$ ipython --no-banner

In [1]: import numpy as np

In [2]: np.set_printoptions(suppress=True, linewidth=120)

In [3]: tidy = lambda a: np.round(a, 2) + 0

In [4]: C = 3 * np.array([[-0.8, 0.3, 0.8], [0.9, -0.6, 0.3], [-0.7, -1.0, 1.5]])

In [5]: rng = np.random.default_rng(47450)

In [6]: labels = rng.integers(0, 3, 25)

In [7]: A = C[labels] + rng.normal(size=(25, 3))

In [8]: tidy(A)
Out[8]: 
array([[-2.14,  1.23,  1.58],
       [ 3.84, -1.74,  1.38],
       [ 0.99, -2.05,  0.52],
       [ 0.79,  0.76,  2.92],
       [-1.91, -2.06,  4.37],
       [-0.55,  0.56,  2.58],
       [-3.92,  1.99,  1.67],
       [-1.14, -2.65,  4.11],
       [-1.19, -1.45,  5.89],
       [ 1.68, -1.67, -0.24],
       [-2.25, -2.47,  3.97],
       [-3.12,  0.59,  3.03],
       [ 3.14, -0.44,  0.22],
       [ 2.6 , -1.27,  0.98],
       [-1.93, -1.41,  6.38],
       [-0.6 ,  0.73,  2.86],
       [-3.64, -4.33,  5.33],
       [-1.56,  1.13,  1.13],
       [-2.26, -0.15,  1.33],
       [-2.82, -3.65,  4.55],
       [-2.13, -0.01,  2.55],
       [-1.6 , -3.83,  5.79],
       [-0.98, -3.35,  4.97],
       [-2.66, -4.36,  5.05],
       [-1.52, -3.18,  5.68]])

In [9]: D = np.linalg.norm(A[:, None] - A[None], axis=-1)

In [10]: D.shape
Out[10]: (25, 25)

In [11]: tidy(D[:5, :5])
Out[11]: 
array([[0.  , 6.67, 4.65, 3.26, 4.32],
       [6.67, 0.  , 2.99, 4.23, 6.49],
       [4.65, 2.99, 0.  , 3.7 , 4.82],
       [3.26, 4.23, 3.7 , 0.  , 4.17],
       [4.32, 6.49, 4.82, 4.17, 0.  ]])

In [12]: (D + 1e9 * np.eye(25)).round(6).argmin(axis=1)
Out[12]: array([17, 13,  9, 15, 10, 15,  0,  4, 14,  2,  4, 20, 13, 12,  8,  5, 23,  0, 20, 23, 18, 24, 24, 19, 21])

In [13]: np.flatnonzero(D[15] < D.mean() / 2)
Out[13]: array([ 0,  3,  5, 15, 17, 20])

In [14]: C = A[[16, 1]].astype(float)

In [15]: for _ in range(5):
    ...:     labels = np.linalg.norm(A[:, None] - C, axis=-1).argmin(axis=1)
    ...:     C = np.array([A[labels == j].mean(axis=0) for j in range(2)])
    ...: 

In [16]: labels
Out[16]: array([1, 1, 1, 1, 0, 1, 1, 0, 0, 1, 0, 1, 1, 1, 0, 1, 0, 1, 1, 0, 1, 0, 0, 0, 0])

In [17]: tidy(C[1] - C[0])
Out[17]: array([ 1.74,  2.95, -3.49])

In [18]: tidy(C)
Out[18]: 
array([[-1.97, -2.98,  5.1 ],
       [-0.23, -0.02,  1.61]])

In [19]: np.abs(C[1] - C[0]).argmax()
Out[19]: np.int64(2)

In [20]: np.bincount(labels)
Out[20]: array([11, 14])

In [21]: C2 = A.T @ A

In [22]: tidy(C2)
Out[22]: 
array([[ 127.51,   38.84, -131.55],
       [  38.84,  128.94, -156.41],
       [-131.55, -156.41,  342.92]])

In [23]: tidy(np.diag(C2))
Out[23]: array([127.51, 128.94, 342.92])

In [24]: np.linalg.matrix_rank(C2)
Out[24]: np.int64(3)

In [25]: tidy(np.trace(C2)), tidy((A ** 2).sum())
Out[25]: (np.float64(599.37), np.float64(599.37))

In [26]: W0 = np.load("w.npy")

In [27]: W0
Out[27]: 
array([[ 0,  1,  1],
       [ 1,  1,  2],
       [ 3,  3,  2],
       [ 4,  3,  3],
       [ 6,  3,  3],
       [ 6,  3,  3],
       [ 7,  5,  5],
       [ 9,  7,  7],
       [10,  7,  8],
       [12,  8, 10],
       [13,  8, 12],
       [14, 10, 12],
       [15, 12, 12]])

In [28]: labels = W0[:, 0] > np.median(W0[:, 0])

In [29]: u = W0[labels].mean(axis=0) - W0[~labels].mean(axis=0)

In [30]: labels.astype(int)
Out[30]: array([0, 0, 0, 0, 0, 0, 0, 1, 1, 1, 1, 1, 1])

In [31]: tidy(u)
Out[31]: array([8.31, 5.95, 7.45])

In [32]: left, sigma, Vt = np.linalg.svd(W0)

In [33]: tidy(sigma)
Out[33]: array([47.82,  2.84,  2.45])

In [34]: other = left[:, :1] @ np.diag(sigma[:1]) @ Vt[:1]

In [35]: tidy(np.linalg.norm(W0 - other) / np.linalg.norm(W0))
Out[35]: np.float64(0.08)

In [36]: np.linalg.matrix_rank(W0, rtol=0.05)
Out[36]: np.int64(3)

In [37]: np.linalg.matrix_rank(other)
Out[37]: np.int64(1)

In [38]: tidy(np.abs(W0 - other).max())
Out[38]: np.float64(1.3)

In [39]: C2 = np.cov(W0, rowvar=False)

In [40]: tidy(C2)
Out[40]: 
array([[24.4 , 16.65, 20.22],
       [16.65, 12.1 , 14.09],
       [20.22, 14.09, 17.81]])

In [41]: tidy(np.corrcoef(W0.T))
Out[41]: 
array([[1.  , 0.97, 0.97],
       [0.97, 1.  , 0.96],
       [0.97, 0.96, 1.  ]])

In [42]: tidy(W0.std(axis=0))
Out[42]: array([4.75, 3.34, 4.05])
